% ipython --no-banner

In [1]: import numpy as np

In [2]: import numpy.linalg as la

In [3]: np.set_printoptions(precision=1, suppress=True, linewidth=140, floatmode="fixed")

In [4]: K = np.loadtxt("sample16.csv", delimiter=",")

In [5]: K
Out[5]: 
array([[-1.1,  1.1, -0.9],
       [ 1.1, -1.1,  0.9],
       [-0.9,  0.9, -0.7]])

In [6]: def softmax(z):
   ...:     e = np.exp(z - z.max(axis=-1, keepdims=True))
   ...:     return e / e.sum(axis=-1, keepdims=True)
   ...: 

In [7]: np.round(softmax(10 * K[1]), 1) + 0
Out[7]: array([0.9, 0.0, 0.1])

In [8]: softmax(K[1])
Out[8]: array([0.5, 0.1, 0.4])

In [9]: att = K @ K.T / np.sqrt(3)

In [10]: softmax(att)[1] @ K
Out[10]: array([ 1.0, -1.0,  0.8])

In [11]: np.round(softmax(att + np.triu(np.full(att.shape, -np.inf), 1)), 1) + 0
Out[11]: 
array([[1.0, 0.0, 0.0],
       [0.0, 1.0, 0.0],
       [0.6, 0.0, 0.4]])

In [12]: np.round(softmax(att), 1) + 0
Out[12]: 
array([[0.6, 0.0, 0.4],
       [0.0, 1.0, 0.0],
       [0.6, 0.0, 0.4]])

In [13]: ev, vecs = la.eigh(K)

In [14]: x0 = np.array([1, 3, 3])

In [15]: round(float(x0 @ K @ x0), 1)
Out[15]: -0.2

In [16]: round(float(x0 @ K @ x0 / (x0 @ x0)), 1), round(ev[0], 1), round(ev[-1], 1)
Out[16]: (-0.0, np.float64(-3.0), np.float64(0.0))

In [17]: np.round(la.eigvalsh(K[1:, 1:]), 1) + 0
Out[17]: array([-1.9,  0.0])

In [18]: round(np.abs(K).sum(axis=1).max(), 1), np.round(np.abs(ev).max(), 1)
Out[18]: (np.float64(3.2), np.float64(3.0))

In [19]: np.argsort(-la.norm(K, axis=0).round(6), kind="stable")[:3]
Out[19]: array([0, 1, 2])

In [20]: la.cond(K) > 100
Out[20]: np.True_

In [21]: round(float(la.norm(K, 2) / la.norm(K)), 1)
Out[21]: 1.0

In [22]: Uu, s, Vt = la.svd(K)

In [23]: np.argmax(s[:-1] / (s[1:] + 1e-6)) + 1
Out[23]: np.int64(1)

In [24]: s.round(1) + 0
Out[24]: array([3.0, 0.0, 0.0])

In [25]: Y = Uu[:, :1] @ np.diag(s[:1]) @ Vt[:1]

In [26]: la.matrix_rank(Y)
Out[26]: np.int64(1)

In [27]: np.round(np.abs(K - Y).max(), 1)
Out[27]: np.float64(0.0)

In [28]: round(float(la.norm(K - Y, 2)), 1), round(float(s[1]), 1)
Out[28]: (0.0, 0.0)

In [29]: la.matrix_rank(K, rtol=0.05)
Out[29]: np.int64(1)

In [30]: Y
Out[30]: 
array([[-1.1,  1.1, -0.9],
       [ 1.1, -1.1,  0.9],
       [-0.9,  0.9, -0.7]])

In [31]: m1 = np.array([[-8, -8], [7, -1], [-7, 3], [-9, 9], [-9, 6], [-8, 2]])

In [32]: m1
Out[32]: 
array([[-8, -8],
       [ 7, -1],
       [-7,  3],
       [-9,  9],
       [-9,  6],
       [-8,  2]])

In [33]: proj = m1 @ la.solve(m1.T @ m1, m1.T)

In [34]: np.allclose(proj @ proj, proj)
Out[34]: True

In [35]: np.round((np.eye(6) - proj) @ m1, 1) + 0
Out[35]: 
array([[0.0, 0.0],
       [0.0, 0.0],
       [0.0, 0.0],
       [0.0, 0.0],
       [0.0, 0.0],
       [0.0, 0.0]])

In [36]: np.round(la.eigvalsh(proj), 1) + 0
Out[36]: array([0.0, 0.0, 0.0, 0.0, 1.0, 1.0])

In [37]: data = np.load("a.npy")

In [38]: data
Out[38]: 
array([[ 3.3, -5.8,  0.3],
       [-5.8, -0.7, -3.8],
       [ 0.3, -3.8, -2.6]])

In [39]: x0 = np.array([0, 4, 3])

In [40]: (K * x0).sum(axis=1)
Out[40]: array([ 1.8, -1.8,  1.5])

In [41]: (K @ x0).argmax()
Out[41]: np.int64(0)

In [42]: ev, vecs = la.eigvalsh(data)
---------------------------------------------------------------------------
ValueError                                Traceback (most recent call last)
Cell In[42], line 1
----> 1 ev, vecs = la.eigvalsh(data)

ValueError: too many values to unpack (expected 2)

In [43]: ev, vecs = la.eigh(data)

In [44]: np.abs(vecs[:, -1])
Out[44]: array([0.8, 0.6, 0.2])

In [45]: la.eigvalsh(data @ data)
Out[45]: array([ 1.1, 48.8, 64.6])

In [46]: la.eigvalsh(data + 3 * np.eye(3))
Out[46]: array([-4.0,  1.9, 11.0])

In [47]: Y = np.array([[0, 0, 0], [2, 2, 2], [0, 0, 3]])

In [48]: np.einsum("ik,kj->ji", data, Y)
Out[48]: 
array([[-11.6,  -1.4,  -7.6],
       [-11.6,  -1.4,  -7.6],
       [-10.7, -12.8, -15.4]])

In [49]: np.einsum("ij,ij->i", data, data)
Out[49]: array([44.6, 48.6, 21.3])

In [50]: np.einsum("ij->j", data)
Out[50]: array([ -2.2, -10.3,  -6.1])

In [51]: np.einsum("ik,kj->ij", data, Y)
Out[51]: 
array([[-11.6, -11.6, -10.7],
       [ -1.4,  -1.4, -12.8],
       [ -7.6,  -7.6, -15.4]])

In [52]: la.matrix_rank(data @ Y)
Out[52]: np.int64(2)

In [53]: Y.T @ data.T
Out[53]: 
array([[-11.6,  -1.4,  -7.6],
       [-11.6,  -1.4,  -7.6],
       [-10.7, -12.8, -15.4]])

In [54]: Y = data / np.sqrt((data ** 2).mean(axis=1, keepdims=True))

In [55]: la.norm(Y, axis=1)
Out[55]: array([1.7, 1.7, 1.7])

In [56]: data - data.mean(axis=1, keepdims=True)
Out[56]: 
array([[ 4.0, -5.1,  1.0],
       [-2.4,  2.7, -0.4],
       [ 2.3, -1.8, -0.6]])

In [57]: proj = np.triu(np.array([[3, -1, -1], [-3, 1, 2], [1, -3, -2]]), 1) + np.eye(3)

In [58]: Y = proj @ data @ la.inv(proj)

In [59]: proj @ data - data @ proj
Out[59]: 
array([[  5.5,   7.8,  21.3],
       [  0.6, -13.4,  -9.6],
       [  0.0,   0.3,   7.9]])

In [60]: Y
Out[60]: 
array([[  8.8,   7.5,   0.5],
       [ -5.2, -13.5,  12.8],
       [  0.3,  -3.5,   4.7]])

In [61]: la.matrix_rank(Y)
Out[61]: np.int64(3)

In [62]: feats = np.load("layer14.npy")

In [63]: feats
Out[63]: 
array([[-0.1,  2.7, -1.7, -1.4,  0.1],
       [ 0.1, -2.9,  1.8,  1.5, -0.1]])

In [64]: round(float(la.norm(feats, 2) / la.norm(feats)), 1)
Out[64]: 1.0

In [65]: np.argsort(-la.norm(feats, axis=0).round(6), kind="stable")[:3]
Out[65]: array([1, 2, 3])

In [66]: la.cond(feats) > 100
Out[66]: np.True_

In [67]: Uu, s, Vt = la.svd(feats)

In [68]: vecs = Vt[:(s > 1e-8).sum()]

In [69]: rng = np.random.default_rng(156070)

In [70]: x0 = feats[1] + 5 * feats[0] + rng.integers(2) * np.eye(5)[1]

In [71]: x0
Out[71]: array([-0.5, 11.7, -6.6, -5.6,  0.5])

In [72]: la.matrix_rank(np.vstack([feats, x0]))
Out[72]: np.int64(2)

In [73]: np.round(np.diag(vecs.T @ vecs), 1) + 0
Out[73]: array([0.0, 0.6, 0.2, 0.2, 0.0])

In [74]: np.round(vecs.T @ vecs, 1) + 0
Out[74]: 
array([[ 0.0,  0.0,  0.0,  0.0,  0.0],
       [ 0.0,  0.6, -0.4, -0.3,  0.0],
       [ 0.0, -0.4,  0.2,  0.2,  0.0],
       [ 0.0, -0.3,  0.2,  0.2,  0.0],
       [ 0.0,  0.0,  0.0,  0.0,  0.0]])

In [75]: Y = np.array([[1, 5], [5, 4]])

In [76]: C = np.kron(Y, feats)

In [77]: np.round(la.norm(C, 2), 1), np.round(la.norm(Y, 2) * la.norm(feats, 2), 1)
Out[77]: (np.float64(39.9), np.float64(39.9))

In [78]: la.matrix_rank(C)
Out[78]: np.int64(2)

In [79]: np.count_nonzero(feats)
Out[79]: np.int64(10)

In [80]: np.round(feats.mean(axis=0), 1) + 0
Out[80]: array([ 0.0, -0.1,  0.1,  0.1,  0.0])

In [81]: np.unravel_index(np.abs(feats).argmax(), feats.shape)
Out[81]: (np.int64(1), np.int64(1))

In [82]: np.round(feats.sum(axis=0), 1) + 0
Out[82]: array([ 0.0, -0.2,  0.1,  0.1,  0.0])

In [83]: feats.sum(axis=1)
Out[83]: array([-0.4,  0.4])

In [84]: la.matrix_rank(feats)
Out[84]: np.int64(1)

In [85]: round(float(la.norm(feats)), 1)
Out[85]: 5.2

In [86]: feats - feats[0]
Out[86]: 
array([[ 0.0,  0.0,  0.0,  0.0,  0.0],
       [ 0.3, -5.7,  3.5,  3.0, -0.3]])

In [87]: np.diff(feats, axis=0)
Out[87]: array([[ 0.3, -5.7,  3.5,  3.0, -0.3]])

In [88]: feats[:, 5]
---------------------------------------------------------------------------
IndexError                                Traceback (most recent call last)
Cell In[88], line 1
----> 1 feats[:, 5]

IndexError: index 5 is out of bounds for axis 1 with size 5

In [89]: feats.shape
Out[89]: (2, 5)

In [90]: E = np.array([[-1.4, -3.7, 18.2],
    ...:     [-4.6, -12.4, 10.0],
    ...:     [3.1, 20.8, -12.3],
    ...:     [7.5, 15.4, 2.5],
    ...:     [6.9, 1.4, -0.8],
    ...:     [-9.4, -5.6, -3.5],
    ...:     [8.6, -2.5, -4.1],
    ...:     [-8.4, 10.8, -12.4],
    ...:     [-1.3, 3.1, -2.5],
    ...:     [11.4, 0.7, 6.7],
    ...:     [0.6, 6.5, 1.0],
    ...:     [0.9, 6.0, -10.5],
    ...:     [6.1, -9.4, 5.4],
    ...:     [14.5, -5.1, 3.7],
    ...:     [-8.1, 7.0, -11.6],
    ...:     [-2.8, 4.6, 5.5],
    ...:     [8.2, 3.5, -6.0],
    ...:     [-5.2, -6.0, 1.8],
    ...:     [-16.0, -4.5, 10.8]])

In [91]: Y = la.inv(data)

In [92]: la.inv(Y)
Out[92]: 
array([[ 3.3, -5.8,  0.3],
       [-5.8, -0.7, -3.8],
       [ 0.3, -3.8, -2.6]])

In [93]: (np.abs(Y) > 1e-9).astype(int)
Out[93]: 
array([[1, 1, 1],
       [1, 1, 1],
       [1, 1, 1]])

In [94]: Xc = E - E.mean(axis=0)

In [95]: Uu, s, Vt = la.svd(Xc, full_matrices=False)

In [96]: (np.sign(Uu[:, 0]) == np.sign(Uu[0, 0])).astype(int)
Out[96]: array([1, 1, 0, 0, 0, 1, 0, 0, 0, 1, 0, 0, 1, 1, 0, 1, 0, 1, 1])

In [97]: np.abs(Vt[-1])
Out[97]: array([0.1, 0.7, 0.7])

In [98]: round(float((s ** 2).sum() ** 2 / (s ** 4).sum()), 1)
Out[98]: 2.4

In [99]: la.matrix_rank(Xc)
Out[99]: np.int64(3)

In [100]: Xc = E - E.mean(axis=0)

In [101]: vecs = la.svd(Xc)[2][:2]

In [102]: Y = Xc - Xc @ vecs.T @ vecs

In [103]: round(float(la.norm(Y) / la.norm(Xc)), 1)
Out[103]: 0.4

In [104]: Y.std(axis=0)
Out[104]: array([0.7, 3.6, 3.5])

In [105]: np.diag(vecs.T @ vecs)
Out[105]: array([1.0, 0.5, 0.5])

In [106]: np.round(np.cov(Xc @ vecs.T, rowvar=False), 1) + 0
Out[106]: 
array([[115.6,   0.0],
       [  0.0,  65.2]])

In [107]: F = np.loadtxt("w.csv", delimiter=",")

In [108]: F
Out[108]: 
array([[-0.5, -0.7, -0.1, -0.9,  0.9, -0.7],
       [ 0.3, -1.0, -0.2,  1.0,  0.5,  0.5],
       [ 0.4,  0.0,  0.2,  1.0, -0.9,  0.7],
       [ 0.1,  0.9,  0.8,  1.0, -1.0,  0.6],
       [-0.4, -0.7,  0.1, -0.3,  0.4, -0.5],
       [-0.1, -0.6,  0.0,  0.3,  0.3, -0.1],
       [-0.2, -0.4,  0.1,  0.0,  0.1, -0.2],
       [ 0.0,  0.9, -0.1, -0.9, -0.1, -0.2],
       [ 0.2, -0.9,  0.3,  1.0, -0.8,  0.6],
       [-0.6,  0.6,  0.6, -0.5, -0.9, -0.5],
       [ 0.4, -0.9,  0.2,  1.0, -0.8,  0.8],
       [-0.1, -0.7,  0.4,  1.0, -0.9,  0.3],
       [ 0.3,  0.0, -0.3,  0.1,  0.5,  0.3],
       [-0.1,  0.9, -0.1, -1.0,  0.3, -0.4],
       [-0.8,  0.3,  0.8,  0.4, -1.0, -0.6],
       [-0.2,  1.0, -0.1, -1.0,  0.4, -0.6],
       [ 0.2, -1.0,  0.4,  1.0, -0.8,  0.7],
       [-0.6,  1.0,  0.6, -0.9, -1.0, -0.6],
       [-0.7,  0.9,  0.7, -0.9, -1.0, -0.7],
       [ 0.0, -0.7, -0.7, -1.0,  1.0, -0.5],
       [ 0.5, -0.6, -0.2,  0.9,  0.0,  0.7],
       [ 0.1,  0.9, -0.7, -1.0,  1.0, -0.5],
       [-0.5, -0.5,  0.2, -0.6,  0.2, -0.6],
       [-0.1, -0.8, -0.3, -0.4,  0.9, -0.2],
       [-0.8, -1.0,  0.9,  1.0, -1.0, -0.1],
       [ 0.6, -1.0, -0.9, -0.5,  1.0,  0.2],
       [-0.2,  1.0,  0.5, -0.5, -1.0, -0.1],
       [ 0.9, -0.2, -1.0, -0.9,  1.0,  0.7],
       [-0.6,  0.0,  0.7,  0.4, -1.0, -0.4],
       [-0.7,  1.0,  0.9, -0.4, -1.0, -0.5],
       [-0.7, -0.9,  0.8,  1.0, -0.9, -0.4],
       [ 0.8, -1.0, -0.9,  0.5,  1.0,  0.7]])

In [109]: G = np.cov(F, rowvar=False)

In [110]: G.round(1) + 0
Out[110]: 
array([[ 0.2, -0.1, -0.2,  0.1,  0.2,  0.2],
       [-0.1,  0.6,  0.1, -0.3, -0.2, -0.2],
       [-0.2,  0.1,  0.3,  0.2, -0.4, -0.1],
       [ 0.1, -0.3,  0.2,  0.6, -0.3,  0.3],
       [ 0.2, -0.2, -0.4, -0.3,  0.7,  0.0],
       [ 0.2, -0.2, -0.1,  0.3,  0.0,  0.3]])

In [111]: np.argwhere(np.triu(np.abs(np.corrcoef(F.T)) > 0.8, 1))
Out[111]: 
array([[0, 5],
       [2, 4]])

In [112]: np.argsort(-F.std(axis=0).round(6), kind="stable")
Out[112]: array([4, 3, 1, 2, 5, 0])

In [113]: np.round(la.eigvalsh(G)[::-1], 1) + 0
Out[113]: array([1.2, 1.1, 0.3, 0.1, 0.0, 0.0])

In [114]: G = F.T @ F

In [115]: la.matrix_rank(G)
Out[115]: np.int64(6)

In [116]: np.diag(G)
Out[116]: array([ 7.3, 19.7,  9.9, 20.1, 20.8,  8.6])

In [117]: (F @ F.T).shape
Out[117]: (32, 32)

In [118]: Xc = F - F.mean(axis=0)

In [119]: vecs = la.svd(Xc)[2][:5]

In [120]: Y = Xc - Xc @ vecs.T @ vecs

In [121]: np.round(np.cov(Xc @ vecs.T, rowvar=False), 1) + 0
Out[121]: 
array([[1.2, 0.0, 0.0, 0.0, 0.0],
       [0.0, 1.1, 0.0, 0.0, 0.0],
       [0.0, 0.0, 0.3, 0.0, 0.0],
       [0.0, 0.0, 0.0, 0.1, 0.0],
       [0.0, 0.0, 0.0, 0.0, 0.0]])

In [122]: np.round(Y.std(axis=0), 1) + 0
Out[122]: array([0.0, 0.0, 0.0, 0.0, 0.0, 0.0])

In [123]: np.diag(vecs.T @ vecs)
Out[123]: array([0.4, 1.0, 0.8, 1.0, 1.0, 0.8])

In [124]: (Xc @ vecs.T).std(axis=0)
Out[124]: array([1.1, 1.0, 0.6, 0.2, 0.1])

In [125]: x0 = np.array([-2, -3, 3, 0, -3, -1])

In [126]: rhs = F @ x0

In [127]: rhs
Out[127]: 
array([ 0.8, -0.2,  1.8,  1.9,  2.5,  1.2,  1.8, -2.5,  5.0,  4.4,  4.1,  5.9, -3.3, -3.3,  6.7, -3.5,  5.5,  3.6,  4.5, -2.5, -0.5, -7.5,
        3.1, -0.8, 10.4, -4.1,  2.0, -7.9,  6.7,  4.6,  9.6, -5.0])

In [128]: np.round(la.solve(F.T @ F, F.T @ rhs), 1) + 0
Out[128]: array([-2.0, -3.0,  3.0,  0.0, -3.0, -1.0])

In [129]: np.round(la.pinv(F) @ F, 1) + 0
Out[129]: 
array([[1.0, 0.0, 0.0, 0.0, 0.0, 0.0],
       [0.0, 1.0, 0.0, 0.0, 0.0, 0.0],
       [0.0, 0.0, 1.0, 0.0, 0.0, 0.0],
       [0.0, 0.0, 0.0, 1.0, 0.0, 0.0],
       [0.0, 0.0, 0.0, 0.0, 1.0, 0.0],
       [0.0, 0.0, 0.0, 0.0, 0.0, 1.0]])

In [130]: np.round(la.lstsq(F, rhs)[0], 1) + 0
Out[130]: array([-2.0, -3.0,  3.0,  0.0, -3.0, -1.0])

In [131]: try:
     ...:     la.solve(F, rhs)
     ...: except la.LinAlgError as e:
     ...:     print(e)
     ...: 
Last 2 dimensions of the array must be square

In [132]: rhs = rhs + 0.1 * rng.normal(size=32)

In [133]: rhs
Out[133]: 
array([ 0.8, -0.2,  1.7,  1.8,  2.6,  1.3,  1.6, -2.4,  4.9,  4.3,  4.2,  5.9, -3.5, -3.4,  6.7, -3.5,  5.5,  3.6,  4.6, -2.7, -0.4, -7.5,
        3.0, -0.7, 10.5, -4.1,  2.1, -8.0,  6.6,  4.5,  9.5, -4.9])

In [134]: beta, *_ = la.lstsq(F, rhs)

In [135]: beta.round()
Out[135]: array([-3.0, -3.0,  3.0, -0.0, -3.0, -1.0])

In [136]: [round(float(la.norm(la.solve(F.T @ F + lam * np.eye(6), F.T @ rhs))), 2) for lam in (0, 1, 10, 100)]
Out[136]: [5.66, 5.18, 3.61, 1.11]

In [137]: np.round(F.T @ (rhs - F @ beta), 1) + 0
Out[137]: array([0.0, 0.0, 0.0, 0.0, 0.0, 0.0])
